>>> import numpy as np
>>> import numpy.linalg as la
>>> np.set_printoptions(precision=3, suppress=True, linewidth=200)
>>> def rd(a):
...     return np.round(a, 3) + 0
... 
>>> F = np.load("mat.npy")
>>> print(F)
[[0. 5. 8. 2.]
 [5. 0. 0. 0.]
 [8. 0. 0. 0.]
 [2. 0. 0. 0.]]
>>> print(np.unique(F.round(6), axis=0).shape)
(4, 4)
>>> print(rd(np.trace(la.pinv(F) @ F)))
2.0
>>> print(np.abs(np.diag(la.qr(F)[1])) > 1e-9)
[ True  True False False]
>>> other = F / np.sqrt((F ** 2).mean(axis=1, keepdims=True))
>>> print(la.matrix_rank(F - F.mean(axis=1, keepdims=True)))
2
>>> print(other[1])
[2. 0. 0. 0.]
>>> print(rd(la.norm(other, axis=1)))
[2. 2. 2. 2.]
>>> r = la.matrix_rank(F)
>>> print(r)
2
>>> null = la.svd(F)[2][r:].T
>>> print([int(la.matrix_rank(F[:, :j + 1])) for j in range(4)])
[1, 2, 2, 2]
>>> print(null.shape)
(4, 2)
>>> left, sv, Vh = la.svd(F)
>>> print(rd(sv))
[9.644 9.644 0.    0.   ]
>>> other = left[:, :2] @ np.diag(sv[:2]) @ Vh[:2]
>>> print(la.matrix_rank(other))
2
>>> print(rd(la.norm(F - other) / la.norm(F)))
0.0
>>> arr = np.arange(20).reshape(4, 5) + 2
>>> print(arr)
[[ 2  3  4  5  6]
 [ 7  8  9 10 11]
 [12 13 14 15 16]
 [17 18 19 20 21]]
>>> # rows and columns are dependent
>>> left, sv, Vh = la.svd(arr)
>>> print(rd(sv))
[57.467  2.751  0.     0.   ]
>>> other = left[:, :2] @ np.diag(sv[:2]) @ Vh[:2]
>>> print(rd(np.abs(arr - other).max()))
0.0
>>> print(rd(other))
[[ 2.  3.  4.  5.  6.]
 [ 7.  8.  9. 10. 11.]
 [12. 13. 14. 15. 16.]
 [17. 18. 19. 20. 21.]]
>>> print(rd(la.norm(arr - other) / la.norm(arr)))
0.0
>>> print(la.matrix_rank(arr, rtol=0.05))
1
>>> print(np.abs(arr).max())
21
>>> print(arr.shape)
(4, 5)
>>> print(arr.mean(axis=0))
[ 9.5 10.5 11.5 12.5 13.5]
>>> print(np.count_nonzero(arr))
20
>>> print(np.diff(arr, axis=0))
[[5 5 5 5 5]
 [5 5 5 5 5]
 [5 5 5 5 5]]
>>> left, sv, Vh = la.svd(arr)
>>> V = Vh[:(sv > 1e-8).sum()]
>>> rng = np.random.default_rng(64060)
>>> x0 = arr[0] + -2 * arr[2] + rng.integers(2) * np.eye(5)[4]
>>> print(x0)
[-22. -23. -24. -25. -25.]
>>> print(rd(np.diag(V.T @ V)))
[0.6 0.3 0.2 0.3 0.6]
>>> print(np.allclose(V.T @ V @ x0, x0))
False
>>> x0 = np.array([-3, 0, -3, -2, -3])
>>> h = np.maximum(arr @ x0, 0)
>>> print(np.maximum(arr @ x0, 0) - np.maximum(-arr @ x0, 0))
[ -46 -101 -156 -211]
>>> print(h)
[0 0 0 0]
>>> print(np.flatnonzero(h > 1e-9))
[]
>>> print(np.tanh(arr @ x0))
[-1. -1. -1. -1.]
>>> print(np.maximum(arr @ (3 * x0), 0))
[0 0 0 0]
>>> A = np.load("test10.npy")
>>> print(A)
[[0 0 0 0 0 0 1]
 [0 0 0 1 0 0 0]
 [0 0 1 0 0 0 0]
 [1 0 0 0 0 0 0]
 [0 0 0 0 1 0 0]
 [0 0 0 0 0 1 0]
 [0 1 0 0 0 0 0]]
>>> print(A.sum(axis=1))
[1 1 1 1 1 1 1]
>>> print(la.matrix_power(A, 2))
[[0 1 0 0 0 0 0]
 [1 0 0 0 0 0 0]
 [0 0 1 0 0 0 0]
 [0 0 0 0 0 0 1]
 [0 0 0 0 1 0 0]
 [0 0 0 0 0 1 0]
 [0 0 0 1 0 0 0]]
>>> pr = np.eye(7)[4]
>>> for _ in range(6):
...     pr = pr @ A
...     print(pr.round(3))
... 
[0. 0. 0. 0. 1. 0. 0.]
[0. 0. 0. 0. 1. 0. 0.]
[0. 0. 0. 0. 1. 0. 0.]
[0. 0. 0. 0. 1. 0. 0.]
[0. 0. 0. 0. 1. 0. 0.]
[0. 0. 0. 0. 1. 0. 0.]
>>> u = np.array([1, -1, 1, 2, -1, -2, 0])
>>> other = A + np.outer(u, np.eye(7)[3])
>>> print(la.matrix_rank(other - A))
1
>>> other = np.array([[3, 7, 4],
...     [3, 9, 1],
...     [6, 2, 1],
...     [3, 8, 1],
...     [0, 9, 6],
...     [1, 2, 3],
...     [9, 6, 8]])
>>> print(np.einsum("ik,kj->ji", A, other))
[[9 3 6 3 0 1 3]
 [6 8 2 7 9 2 9]
 [8 1 1 4 6 3 1]]
>>> print(np.einsum("ij->j", A))
[1 1 1 1 1 1 1]
>>> print(A @ A)
[[0 1 0 0 0 0 0]
 [1 0 0 0 0 0 0]
 [0 0 1 0 0 0 0]
 [0 0 0 0 0 0 1]
 [0 0 0 0 1 0 0]
 [0 0 0 0 0 1 0]
 [0 0 0 1 0 0 0]]
>>> print(rd(la.det(A)))
-1.0
>>> print((la.matrix_power((A != 0) + (A.T != 0) + np.eye(7), 7) > 0).astype(int))
[[1 1 0 1 0 0 1]
 [1 1 0 1 0 0 1]
 [0 0 1 0 0 0 0]
 [1 1 0 1 0 0 1]
 [0 0 0 0 1 0 0]
 [0 0 0 0 0 1 0]
 [1 1 0 1 0 0 1]]
